% python3 -q
>>> import numpy as np
>>> import numpy.linalg as la
>>> np.set_printoptions(precision=2, suppress=True, linewidth=120)
>>> X = np.array([[1.0, 0.9, 0.81, 0.73, 0.66],
...     [0.9, 1.0, 0.9, 0.81, 0.73],
...     [0.81, 0.9, 1.0, 0.9, 0.81],
...     [0.73, 0.81, 0.9, 1.0, 0.9],
...     [0.66, 0.73, 0.81, 0.9, 1.0]])
>>> w, vecs = la.eigh(X)
>>> print((w > 1e-8).sum(), (w < -1e-8).sum())
5 0
>>> print(round(w.sum(), 2), np.trace(X))
5.0 5.0
>>> print(la.svd(X, compute_uv=False))
[4.26 0.45 0.15 0.08 0.06]
>>> rng = np.random.default_rng(421)
>>> idx = rng.permutation(5)
>>> other = X[:, idx] * rng.choice([-1, 1], 5)
>>> print(other)
[[-0.66  0.9  -0.81 -1.    0.73]
 [-0.73  1.   -0.9  -0.9   0.81]
 [-0.81  0.9  -1.   -0.81  0.9 ]
 [-0.9   0.81 -0.9  -0.73  1.  ]
 [-1.    0.73 -0.81 -0.66  0.9 ]]
>>> U, _, vt = la.svd(X.T @ other)
>>> print(idx)
[4 1 2 0 3]
>>> vec = np.ones(5)
>>> for _ in range(4):
...     vec = X @ vec
...     vec /= la.norm(vec)
...     print(round(vec @ X @ vec, 2))
... 
4.26
4.26
4.26
4.26
>>> print(vec)
[0.43 0.46 0.46 0.46 0.43]
>>> data = np.array([[7, -9, 6, 9], [6, -5, -2, -7], [-8, -5, -33, 0], [9, 5, -6, -25]])
>>> w, vecs = la.eig(data)
>>> print(np.sort(la.eigvals(data @ data)))
[  31.25   35.8   565.9  1063.06]
>>> print(w)
[  5.98 -32.6  -23.79  -5.59]
>>> feats = np.abs(np.array([[-1, 1, -1, 2], [0, 2, 0, 2], [0, -2, -1, 1], [0, 1, -1, 1]])) + np.eye(4)
>>> feats = feats / feats.sum(axis=1, keepdims=True)
>>> print(feats)
[[0.33 0.17 0.17 0.33]
 [0.   0.6  0.   0.4 ]
 [0.   0.4  0.4  0.2 ]
 [0.   0.25 0.25 0.5 ]]
>>> print(round(float(np.trace(feats)), 2))
1.83
>>> print((feats + feats.T) / 2)
[[0.33 0.08 0.08 0.17]
 [0.08 0.6  0.2  0.33]
 [0.08 0.2  0.4  0.23]
 [0.17 0.33 0.23 0.5 ]]
>>> print(np.allclose(feats @ feats.T, feats.T @ feats))
False
>>> print(np.allclose(feats, feats.T))
False
>>> print(round(float(la.det(feats)), 2))
0.03
>>> print(la.matrix_power(feats, 2))
[[0.11 0.31 0.21 0.38]
 [0.   0.46 0.1  0.44]
 [0.   0.45 0.21 0.34]
 [0.   0.38 0.23 0.4 ]]
>>> print(np.kron(np.eye(2, dtype=int), feats))
[[0.33 0.17 0.17 0.33 0.   0.   0.   0.  ]
 [0.   0.6  0.   0.4  0.   0.   0.   0.  ]
 [0.   0.4  0.4  0.2  0.   0.   0.   0.  ]
 [0.   0.25 0.25 0.5  0.   0.   0.   0.  ]
 [0.   0.   0.   0.   0.33 0.17 0.17 0.33]
 [0.   0.   0.   0.   0.   0.6  0.   0.4 ]
 [0.   0.   0.   0.   0.   0.4  0.4  0.2 ]
 [0.   0.   0.   0.   0.   0.25 0.25 0.5 ]]
>>> K = np.loadtxt("sample0.csv", delimiter=",")
>>> print(K)
[[ 10.9    0.51  -0.31]
 [  2.37   0.64   0.37]
 [  7.75   4.83 -12.25]
 [  7.88 -23.36  -6.27]
 [  1.59  10.79   6.62]
 [  0.46   7.52 -14.75]
 [ -4.31  -5.38  10.27]
 [ -8.17  -1.25  -3.97]
 [ 11.27   5.54   0.37]
 [-15.04  -0.95 -10.92]
 [  1.12   4.11   1.25]
 [  1.1   -1.83  -4.53]
 [ -7.34   1.98   1.27]
 [  5.32  -4.99  -2.26]
 [ -4.94   4.88   7.17]
 [-11.55 -16.32  -3.22]
 [  8.32  14.24  -5.37]
 [ 10.66  -0.17   3.98]
 [ -4.79  -0.13   5.76]
 [ -5.3   -0.84   6.78]
 [  6.85   1.46   7.02]
 [  2.84   2.02 -18.41]
 [ 10.93  -0.06  -1.21]
 [ -6.85   6.9  -10.72]
 [  5.65  -1.51 -12.94]]
>>> U, sig, vt = la.svd(K, full_matrices=False)
>>> print(U.shape, sig.shape, vt.shape)
(25, 3) (3,) (3, 3)
>>> print(np.round(U.T @ U, 2) + 0)
[[1. 0. 0.]
 [0. 1. 0.]
 [0. 0. 1.]]
>>> print((sig > 1e-8).sum())
3
>>> print(sig / sig[0])
[1.   0.94 0.85]
>>> Ac = (K - K.mean(axis=0)) / K.std(axis=0)
>>> print(np.argwhere(np.abs(Ac) > 2))
[[ 3  1]
 [ 9  0]
 [15  1]
 [21  2]]
>>> print(Ac.std(axis=0))
[1. 1. 1.]
>>> c = la.lstsq(np.delete(Ac, 1, axis=1), Ac[:, 1])[0]
>>> print(np.abs(c).argmax())
0
>>> print(c)
[ 0.14 -0.01]
>>> proj = np.triu(np.array([[2, 2, 0, 1], [0, 2, 0, 5], [5, 3, 0, 3], [3, 1, 4, 4]]), 1) + np.eye(4)
>>> other = proj @ data @ la.inv(proj)
>>> print(proj @ data - data @ proj)
[[  21.  -19.  -10.  -19.]
 [  45.   13.  -30. -100.]
 [  27.   31.  -18.   57.]
 [   0.  -18.    0.  -16.]]
>>> print(round(la.det(other), 2))
-25940.0
>>> W0 = np.load("case19.npy")
>>> print(W0)
[[ 1 -1 -1  1  1 -1 -1  1]
 [ 1 -1 -1  1 -1  1  1 -1]]
>>> vec = np.array([9, 8, 6, 9, 8, 9, 6, 1])
>>> print(np.einsum("ij,j->i", W0, vec))
[-2 10]
>>> print(W0 @ (2 * vec))
[-4 20]
>>> print(W0 @ np.ones(8))
[0. 0.]
>>> print(la.norm(W0 @ vec) <= la.norm(W0, 2) * la.norm(vec) + 1e-9)
True
>>> proj = np.triu(np.array([[3, -4, 5, -3], [0, 5, -4, -5], [2, 4, 4, 5], [-2, 5, 2, -2]]), 1) + np.eye(4)
>>> other = proj @ feats @ la.inv(proj)
>>> print(round(float(la.det(other)), 2))
0.03
>>> print(proj @ feats - feats @ proj)
[[ 0.    0.18  0.25 -1.1 ]
 [ 0.   -2.85 -0.45 -0.3 ]
 [ 0.    1.25  2.85  2.5 ]
 [ 0.    0.    1.    0.  ]]
>>> print(np.poly(other))
[ 1.   -1.83  1.09 -0.29  0.03]
>>> print(other)
[[  0.33   0.35   1.15  -4.77]
 [  0.    -2.25 -11.85  45.1 ]
 [  0.     1.65   8.25 -30.3 ]
 [  0.     0.25   1.25  -4.5 ]]
>>> print(W0.reshape(-1, 2))
[[ 1 -1]
 [-1  1]
 [ 1 -1]
 [-1  1]
 [ 1 -1]
 [-1  1]
 [-1  1]
 [ 1 -1]]
>>> t3 = W0.reshape(2, 2, -1)
>>> print(t3.transpose(1, 0, 2))
[[[ 1 -1 -1  1]
  [ 1 -1 -1  1]]

 [[ 1 -1 -1  1]
  [-1  1  1 -1]]]
>>> print(np.einsum("ihd,jhd->hij", t3, t3).shape)
(2, 2, 2)
>>> print(t3.shape)
(2, 2, 4)
>>> print(t3[:, 0])
[[ 1 -1 -1  1]
 [ 1 -1 -1  1]]
>>> M = np.load("m.npy")
>>> print(M)
[[0 0 0 0 0 0 1 0]
 [0 0 0 0 0 0 0 1]
 [0 0 0 0 1 0 0 0]
 [1 0 0 0 0 0 0 0]
 [0 0 0 1 0 0 0 0]
 [0 0 1 0 0 0 0 0]
 [0 0 0 0 0 1 0 0]
 [0 1 0 0 0 0 0 0]]
>>> print(np.sort(np.abs(la.eigvals(M)))[::-1])
[1. 1. 1. 1. 1. 1. 1. 1.]
>>> print(M.sum(axis=1))
[1 1 1 1 1 1 1 1]
>>> print(la.matrix_power(M, 100))
[[0 0 0 0 1 0 0 0]
 [0 1 0 0 0 0 0 0]
 [0 0 0 0 0 0 1 0]
 [0 0 1 0 0 0 0 0]
 [0 0 0 0 0 1 0 0]
 [1 0 0 0 0 0 0 0]
 [0 0 0 1 0 0 0 0]
 [0 0 0 0 0 0 0 1]]
>>> p = np.eye(8)[5]
>>> for _ in range(7):
...     p = p @ M
...     print(p.round(2))
... 
[0. 0. 1. 0. 0. 0. 0. 0.]
[0. 0. 0. 0. 1. 0. 0. 0.]
[0. 0. 0. 1. 0. 0. 0. 0.]
[1. 0. 0. 0. 0. 0. 0. 0.]
[0. 0. 0. 0. 0. 0. 1. 0.]
[0. 0. 0. 0. 0. 1. 0. 0.]
[0. 0. 1. 0. 0. 0. 0. 0.]
